>>> import numpy as np
>>> np.set_printoptions(precision=3, suppress=True, linewidth=200)
>>> X = np.diag(np.array([2, 3, -3, 2]))
>>> X
array([[ 2,  0,  0,  0],
       [ 0,  3,  0,  0],
       [ 0,  0, -3,  0],
       [ 0,  0,  0,  2]])
>>> # triangular: eigenvalues sit on the diagonal
>>> W1 = np.array([[-2, -2, -2], [2, 1, 1], [0, -1, 2], [-1, 2, -1]])
>>> b = np.array([2, 1, 0])
>>> H = np.maximum(X @ W1 + b, 0)
>>> np.linalg.matrix_rank(H)
np.int64(3)
>>> (H > 0).mean(axis=0)
array([0.5 , 0.75, 0.25])
>>> basis = np.array([[-2, -9, -1], [3, -1, 1], [8, 7, -2]])
>>> H @ basis
array([[  0,   0,   0],
       [ 20, -55, -10],
       [  8, -22,   2],
       [ 15,  -5,   5]])
>>> A2 = np.array([[4, 1, 2], [-3, -4, 4], [-3, 2, 3], [3, 4, 3]])
>>> A2.T @ X.T
array([[  8,  -9,   9,   6],
       [  2, -12,  -6,   8],
       [  4,  12,  -9,   6]])
>>> np.einsum("ik,kj->ij", X, A2)
array([[  8,   2,   4],
       [ -9, -12,  12],
       [  9,  -6,  -9],
       [  6,   8,   6]])
>>> vals, vecs = np.linalg.eigh(X)
>>> x = np.array([0, 1, 1, 0])
>>> np.linalg.eigvalsh(X[1:, 1:])
array([-3.,  2.,  3.])
>>> vecs * np.abs(vals) @ vecs.T
array([[2., 0., 0., 0.],
       [0., 3., 0., 0.],
       [0., 0., 3., 0.],
       [0., 0., 0., 2.]])
>>> vecs * np.maximum(vals, 0) @ vecs.T
array([[2., 0., 0., 0.],
       [0., 3., 0., 0.],
       [0., 0., 0., 0.],
       [0., 0., 0., 2.]])
>>> np.kron(np.eye(2, dtype=int), X)
array([[ 2,  0,  0,  0,  0,  0,  0,  0],
       [ 0,  3,  0,  0,  0,  0,  0,  0],
       [ 0,  0, -3,  0,  0,  0,  0,  0],
       [ 0,  0,  0,  2,  0,  0,  0,  0],
       [ 0,  0,  0,  0,  2,  0,  0,  0],
       [ 0,  0,  0,  0,  0,  3,  0,  0],
       [ 0,  0,  0,  0,  0,  0, -3,  0],
       [ 0,  0,  0,  0,  0,  0,  0,  2]])
>>> np.linalg.eigvals(X)
array([ 2.,  3., -3.,  2.])
>>> round(float(np.linalg.det(2 * X)), 3), round(float(np.linalg.det(X)), 3)
(-576.0, -36.0)
>>> data = np.load("arr.npy")
>>> data
array([[ 0.016, -0.118,  0.039],
       [-0.118,  0.986,  0.005],
       [ 0.039,  0.005,  0.998]])
>>> Uu, sig, Vh = np.linalg.svd(data)
>>> vecs = Vh[:(sig > 1e-8).sum()]
>>> rng = np.random.default_rng(195)
>>> x = data[2] + 2 * data[0] + rng.integers(2) * np.eye(3)[2]
>>> x
array([ 0.071, -0.231,  1.077])
>>> np.linalg.matrix_rank(np.vstack([data, x]))
np.int64(2)
>>> gram = data.T @ data
>>> np.round(np.trace(gram), 3), round((data ** 2).sum(), 3)
(np.float64(2.0), np.float64(2.0))
>>> np.linalg.matrix_rank(gram)
np.int64(2)
>>> (data @ data.T).shape
(3, 3)
>>> gram
array([[ 0.016, -0.118,  0.039],
       [-0.118,  0.986,  0.005],
       [ 0.039,  0.005,  0.998]])
>>> np.round(np.linalg.svd(data, compute_uv=False) ** 2, 3) + 0
array([1., 1., 0.])
>>> rk = np.linalg.matrix_rank(data)
>>> rk
np.int64(2)
>>> N = np.linalg.svd(data)[2][rk:].T
>>> N[:, 0] / N[np.abs(N[:, 0]).round(6).argmax(), 0]
array([ 1.  ,  0.12, -0.04])
>>> np.allclose(data @ N, 0)
True
>>> [int(np.linalg.matrix_rank(data[:i])) for i in range(1, len(data) + 1)]
[1, 2, 2]
>>> W1 = np.array([[-2, 3, -2, -1, -3], [3, -1, -3, -2, -3], [2, -3, 3, 2, 2]])
>>> b = np.array([4, -4, 7, -8, 8])
>>> H = np.maximum(data @ W1 + b, 0)
>>> np.linalg.matrix_rank(H)
np.int64(3)
>>> (H > 0).mean(axis=0)
array([1., 0., 1., 0., 1.])
>>> basis = np.array([[5, 1], [4, -4], [-1, -2], [3, 4], [3, -5]])
>>> H @ basis
array([[ 36.181, -53.118],
       [ 47.942, -28.414],
       [ 49.353, -63.195]])
>>> W1 @ basis
array([[-8,  1],
       [-1, 20],
       [ 7,  6]])
>>> vals, vecs = np.linalg.eigh(data)
>>> vals.round(3) + 0
array([0., 1., 1.])
>>> (vals > 1e-8).sum(), (vals < -1e-8).sum()
(np.int64(2), np.int64(0))
>>> vecs @ np.diag(vals) @ vecs.T
array([[ 0.016, -0.118,  0.039],
       [-0.118,  0.986,  0.005],
       [ 0.039,  0.005,  0.998]])
>>> np.linalg.eigvalsh(data + 5 * np.eye(3))
array([5., 6., 6.])
>>> np.round(np.linalg.svd(data, compute_uv=False), 3) + 0
array([1., 1., 0.])
>>> np.round(np.linalg.eigvalsh(data @ data), 3) + 0
array([0., 1., 1.])
>>> np.round(vecs.T @ data @ vecs, 3) + 0
array([[0., 0., 0.],
       [0., 1., 0.],
       [0., 0., 1.]])
>>> round(vals.sum(), 3), round(np.trace(data), 3)
(np.float64(2.0), np.float64(2.0))
>>> basis = np.sign(np.array([[0, -1, 3, 0], [1, 2, 2, -1], [-2, 0, -3, 0], [0, 3, -3, 2]]))
>>> A2 = (np.tril(basis, -1) + np.eye(4)) @ (np.triu(basis, 1) + np.eye(4))
>>> vals = np.array([-1, 4, -4, 3])
>>> F = np.rint(A2 * vals @ np.linalg.inv(A2)) + 0
>>> F
array([[ -4.,   0.,  -3.,  -5.],
       [-14.,   3., -10.,  -4.],
       [  0.,   0.,  -1.,   5.],
       [  0.,   0.,   0.,   4.]])
>>> vals, vecs = np.linalg.eig(F)
>>> np.prod(vals)
np.float64(48.0)
>>> np.sort(np.linalg.eigvals(F @ F))
array([ 1.,  9., 16., 16.])
>>> np.sort(np.linalg.eigvals(F.T))
array([-4., -1.,  3.,  4.])
>>> vals
array([ 3., -4., -1.,  4.])
>>> q, R = np.linalg.qr(F)
>>> round(np.trace(q @ q.T), 3)
np.float64(4.0)
>>> q.shape, R.shape
((4, 4), (4, 4))
>>> R
array([[14.56 , -2.885, 10.439,  5.22 ],
       [ 0.   ,  0.824,  0.137,  3.709],
       [ 0.   ,  0.   , -1.   ,  5.   ],
       [ 0.   ,  0.   ,  0.   ,  4.   ]])
>>> np.round(q @ R, 3) + 0
array([[ -4.,   0.,  -3.,  -5.],
       [-14.,   3., -10.,  -4.],
       [  0.,   0.,  -1.,   5.],
       [  0.,   0.,   0.,   4.]])
>>> A2 = np.array([[-3, 3], [-1, -2]])
>>> basis = np.array([[2, 7], [8, 0]])
>>> A = np.kron(A2, basis)
>>> A
array([[ -6, -21,   6,  21],
       [-24,   0,  24,   0],
       [ -2,  -7,  -4, -14],
       [ -8,   0, -16,   0]])
>>> q, vecs = np.linalg.qr(A[:, :2])[0], np.linalg.qr(A[:, 2:])[0]
>>> sig = np.linalg.svd(q.T @ vecs, compute_uv=False)
>>> np.degrees(np.arccos(sig.clip(0, 1)))
array([52.125, 52.125])
>>> x = np.array([3, -2, 2, -1])
>>> (A @ x).argmax()
np.int64(0)
>>> np.linalg.norm(A @ x) <= np.linalg.norm(A, 2) * np.linalg.norm(x) + 1e-9
np.True_
>>> np.sign((A @ x).round(6))
array([ 1, -1,  1, -1])
>>> A @ np.eye(4)[2]
array([  6.,  24.,  -4., -16.])
>>> A * x
array([[-18,  42,  12, -21],
       [-72,   0,  48,   0],
       [ -6,  14,  -8,  14],
       [-24,   0, -32,   0]])
>>> m1 = np.array([[4.0, 0.0, 0.0, 3.0],
...     [0.0, 4.0, 3.0, 0.0],
...     [0.0, 3.0, 4.0, 0.0],
...     [3.0, 0.0, 0.0, 4.0]])
>>> # equal to its transpose
>>> W1 = np.array([[-2, 2], [0, -1], [2, -2], [2, 0]])
>>> b = np.array([0, 0])
>>> H = np.maximum(m1 @ W1 + b, 0)
>>> np.linalg.matrix_rank(H)
np.int64(2)
>>> (H > 0).astype(int)
array([[0, 1],
       [1, 0],
       [1, 0],
       [1, 1]])
>>> (H > 0).mean(axis=0)
array([0.75, 0.5 ])
>>> basis = np.array([[0, 1], [-1, 1]])
>>> (H @ basis).round(6).argmax(axis=1)
array([1, 1, 1, 1])
>>> W1 @ basis
array([[-2,  0],
       [ 1, -1],
       [ 2,  0],
       [ 0,  2]])
>>> H @ basis
array([[-8.,  8.],
       [ 0.,  6.],
       [ 0.,  8.],
       [-6.,  8.]])
>>> (m1 != 0).astype(int)
array([[1, 0, 0, 1],
       [0, 1, 1, 0],
       [0, 1, 1, 0],
       [1, 0, 0, 1]])
>>> round(float(np.linalg.det(m1)), 3)
49.0
>>> (np.linalg.matrix_power((m1 != 0) + (m1.T != 0) + np.eye(4), 4) > 0).astype(int)
array([[1, 0, 0, 1],
       [0, 1, 1, 0],
       [0, 1, 1, 0],
       [1, 0, 0, 1]])
>>> ang = np.radians(13)
>>> R = np.eye(4)
>>> R[0, 0] = R[2, 2] = np.cos(ang)
>>> R[0, 2], R[2, 0] = -np.sin(ang), np.sin(ang)
>>> R
array([[ 0.974,  0.   , -0.225,  0.   ],
       [ 0.   ,  1.   ,  0.   ,  0.   ],
       [ 0.225,  0.   ,  0.974,  0.   ],
       [ 0.   ,  0.   ,  0.   ,  1.   ]])
>>> A2 = m1 @ R.T
>>> A2
array([[ 3.897,  0.   ,  0.9  ,  3.   ],
       [-0.675,  4.   ,  2.923,  0.   ],
       [-0.9  ,  3.   ,  3.897,  0.   ],
       [ 2.923,  0.   ,  0.675,  4.   ]])
>>> E = np.load("x.npy")
>>> E
array([[ 1,  0,  0,  0],
       [ 0,  1,  0,  0],
       [ 2,  0,  1,  0],
       [ 0, -2, -2,  1]])
>>> # triangular
>>> A2 = np.array([[3, 7], [0, 9], [9, 5], [4, 4]])
>>> np.einsum("ij->j", E)
array([ 3, -1, -1,  1])
>>> np.einsum("ij,ij->i", E, E)
array([1, 1, 5, 9])
>>> np.vstack([E, A2.T]).shape
(6, 4)
>>> np.linalg.matrix_rank(np.vstack([E, A2.T]))
np.int64(4)
>>> A2.T @ E.T
array([[  3,   0,  15, -14],
       [  7,   9,  19, -24]])
>>> (E + E.T) / 2
array([[ 1.,  0.,  1.,  0.],
       [ 0.,  1.,  0., -1.],
       [ 1.,  0.,  1., -1.],
       [ 0., -1., -1.,  1.]])
>>> E @ E
array([[ 1,  0,  0,  0],
       [ 0,  1,  0,  0],
       [ 4,  0,  1,  0],
       [-4, -4, -4,  1]])
>>> np.linalg.matrix_power(E, 2)
array([[ 1,  0,  0,  0],
       [ 0,  1,  0,  0],
       [ 4,  0,  1,  0],
       [-4, -4, -4,  1]])
>>> assert E == E.T
Traceback (most recent call last):
  File "<python-input-122>", line 1, in <module>
    assert E == E.T
           ^^^^^^^^
ValueError: The truth value of an array with more than one element is ambiguous. Use a.any() or a.all()
>>> (E - E.T) / 2
array([[ 0.,  0., -1.,  0.],
       [ 0.,  0.,  0.,  1.],
       [ 1.,  0.,  0.,  1.],
       [ 0., -1., -1.,  0.]])
>>> np.round(np.linalg.det(E), 3)
np.float64(1.0)
>>> np.allclose(E, E.T)
False
>>> Uu, sig, Vh = np.linalg.svd(E, full_matrices=False)
>>> np.allclose(Uu * sig @ Vh, E)
True
>>> np.abs(Vh[0])
array([0.259, 0.625, 0.681, 0.282])
>>> np.round(Uu.T @ E @ Vh.T, 3) + 0
array([[3.203, 0.   , 0.   , 0.   ],
       [0.   , 2.267, 0.   , 0.   ],
       [0.   , 0.   , 0.754, 0.   ],
       [0.   , 0.   , 0.   , 0.183]])
>>> np.abs(Uu[:, 0]).round(6).argmax()
np.int64(3)
>>> np.round(Uu.T @ Uu, 3) + 0
array([[1., 0., 0., 0.],
       [0., 1., 0., 0.],
       [0., 0., 1., 0.],
       [0., 0., 0., 1.]])
>>> (sig > 1e-8).sum()
np.int64(4)
>>> Uu.shape, sig.shape, Vh.shape
((4, 4), (4,), (4, 4))
>>> sig / sig[0]
array([1.   , 0.708, 0.235, 0.057])
